% ipython --no-banner

In [1]: import numpy as np

In [2]: import numpy.linalg as la

In [3]: np.set_printoptions(precision=3, suppress=True, linewidth=200)

In [4]: F = np.load("out11.npy")

In [5]: F
Out[5]: 
array([[-2,  1, -2,  1, -2,  1],
       [ 1, -3,  1, -3,  1, -3],
       [-3,  3, -3,  3, -3,  3],
       [-2,  1, -2,  1, -2,  1],
       [ 1, -3,  1, -3,  1, -3],
       [-3,  3, -3,  3, -3,  3]])

In [6]: left, sv, Vt = la.svd(F, full_matrices=False)

In [7]: np.abs(left[:, 0]).round(6).argmax()
Out[7]: np.int64(2)

In [8]: np.allclose(left * sv @ Vt, F)
Out[8]: True

In [9]: np.cumsum(sv ** 2) / np.sum(sv ** 2)
Out[9]: array([0.931, 1.   , 1.   , 1.   , 1.   , 1.   ])

In [10]: left.shape, sv.shape, Vt.shape
Out[10]: ((6, 6), (6,), (6, 6))

In [11]: np.round(left.T @ left, 3) + 0
Out[11]: 
array([[1., 0., 0., 0., 0., 0.],
       [0., 1., 0., 0., 0., 0.],
       [0., 0., 1., 0., 0., 0.],
       [0., 0., 0., 1., 0., 0.],
       [0., 0., 0., 0., 1., 0.],
       [0., 0., 0., 0., 0., 1.]])

In [12]: np.round(sv / sv[0], 3) + 0
Out[12]: array([1.   , 0.272, 0.   , 0.   , 0.   , 0.   ])

In [13]: K = np.loadtxt("a.csv", delimiter=",")

In [14]: K
Out[14]: 
array([[ 0.4,  1.1, -0.9, -1.7, -1.2, -0.2,  1. ,  0.5,  2.1, -0.7,  0.1],
       [-0.7,  0.1, -1.1,  1.1,  0.6,  0.6,  0.4,  0.8,  0.8, -0.3, -1.2],
       [-1.5, -0.9, -0.5,  0.6, -1.4, -0.1, -0.5, -0.7, -0.5,  1.9, -0.8],
       [ 3. , -2. , -8.5,  1. , -1.5,  0. ,  0.5,  2.5, -2.5, -1. ,  3. ],
       [-0.6,  0. ,  0. , -1.7, -0.3,  0.3, -0.7,  0.8,  1.3, -0.5, -1.4],
       [-2.6, -0.8,  0.2,  1. ,  0.4,  0.3,  0.4,  1.3, -1.9,  0.2, -0.7],
       [-1.3,  1.2, -1.5,  0. ,  1.8, -0.4,  0.6, -1.5,  2.3, -1.1, -0.6],
       [-0.5,  0.6,  0.8, -0.8,  0.4,  0.9, -0.3,  1. ,  1.8,  1.8, -1.7],
       [-1.2, -0.6, -0.1,  0. , -1. , -0.5,  1.5,  0.1, -1.6, -0.8, -0.7],
       [-1.9, -0.2, -0.7,  0.1, -0.5,  0.8, -1.5,  1.1, -1.4, -0.3, -1.3],
       [-1.1, -0.7, -0.3, -0.1,  0.8,  1.8, -0.4,  1.8,  0. , -0.3,  0.6],
       [-1.5,  1.1, -0.7,  0.3,  0.3, -0.1,  1.2,  0.2, -0.7, -1.6, -0.1],
       [ 0.7,  0. ,  0.4, -0.1, -0.6, -0.4,  0.6, -1. ,  2.3, -1.4,  0. ]])

In [15]: B = np.array([[0, 3, 1],
    ...:     [-3, -3, 3],
    ...:     [1, 2, -1],
    ...:     [2, -2, 0],
    ...:     [-2, -1, 0],
    ...:     [3, 3, -2],
    ...:     [-2, -2, 0],
    ...:     [-3, 1, -2],
    ...:     [-1, 2, 3],
    ...:     [2, 1, -3],
    ...:     [0, 1, 0]])

In [16]: np.einsum("ij->j", K)
Out[16]: array([ -8.8,  -1.1, -12.9,  -0.3,  -2.2,   3. ,   2.8,   6.9,   2. ,  -4.1,  -4.8])

In [17]: B @ K
---------------------------------------------------------------------------
ValueError                                Traceback (most recent call last)
Cell In[17], line 1
----> 1 B @ K

ValueError: matmul: Input operand 1 has a mismatch in its core dimension 0, with gufunc signature (n?,k),(k,m?)->(n?,m?) (size 13 is different from 3)

In [18]: theta = np.radians(180)

In [19]: r_ = np.eye(11)

In [20]: r_[0, 0] = r_[10, 10] = np.cos(theta)

In [21]: r_[0, 10], r_[10, 0] = -np.sin(theta), np.sin(theta)

In [22]: r_.round(3) + 0
Out[22]: 
array([[-1.,  0.,  0.,  0.,  0.,  0.,  0.,  0.,  0.,  0.,  0.],
       [ 0.,  1.,  0.,  0.,  0.,  0.,  0.,  0.,  0.,  0.,  0.],
       [ 0.,  0.,  1.,  0.,  0.,  0.,  0.,  0.,  0.,  0.,  0.],
       [ 0.,  0.,  0.,  1.,  0.,  0.,  0.,  0.,  0.,  0.,  0.],
       [ 0.,  0.,  0.,  0.,  1.,  0.,  0.,  0.,  0.,  0.,  0.],
       [ 0.,  0.,  0.,  0.,  0.,  1.,  0.,  0.,  0.,  0.,  0.],
       [ 0.,  0.,  0.,  0.,  0.,  0.,  1.,  0.,  0.,  0.,  0.],
       [ 0.,  0.,  0.,  0.,  0.,  0.,  0.,  1.,  0.,  0.,  0.],
       [ 0.,  0.,  0.,  0.,  0.,  0.,  0.,  0.,  1.,  0.,  0.],
       [ 0.,  0.,  0.,  0.,  0.,  0.,  0.,  0.,  0.,  1.,  0.],
       [ 0.,  0.,  0.,  0.,  0.,  0.,  0.,  0.,  0.,  0., -1.]])

In [23]: B = K @ r_.T

In [24]: np.allclose(K @ K.T, B @ B.T)
Out[24]: True

In [25]: np.abs(B - K).max(axis=0)
Out[25]: array([6., 0., 0., 0., 0., 0., 0., 0., 0., 0., 6.])

In [26]: B = np.c_[K[:, :2] @ np.array([[-1, 3], [3, 1]]), np.array([6, 0, 7, 1, 8, 9, 5, 2, 5, 0, 1, 8, 7])]

In [27]: B
Out[27]: 
array([[ 2.9,  2.3,  6. ],
       [ 1. , -2. ,  0. ],
       [-1.2, -5.4,  7. ],
       [-9. ,  7. ,  1. ],
       [ 0.6, -1.8,  8. ],
       [ 0.2, -8.6,  9. ],
       [ 4.9, -2.7,  5. ],
       [ 2.3, -0.9,  2. ],
       [-0.6, -4.2,  5. ],
       [ 1.3, -5.9,  0. ],
       [-1. , -4. ,  1. ],
       [ 4.8, -3.4,  8. ],
       [-0.7,  2.1,  7. ]])

In [28]: np.round(la.norm(B - K @ la.lstsq(K, B)[0], axis=0), 3) + 0
Out[28]: array([0.   , 0.   , 6.596])

In [29]: la.norm(la.qr(K)[0].T @ B, axis=0) ** 2 / ((B ** 2).sum(axis=0) + 1e-12)
Out[29]: array([1.   , 1.   , 0.891])

In [30]: la.matrix_rank(B)
Out[30]: np.int64(3)
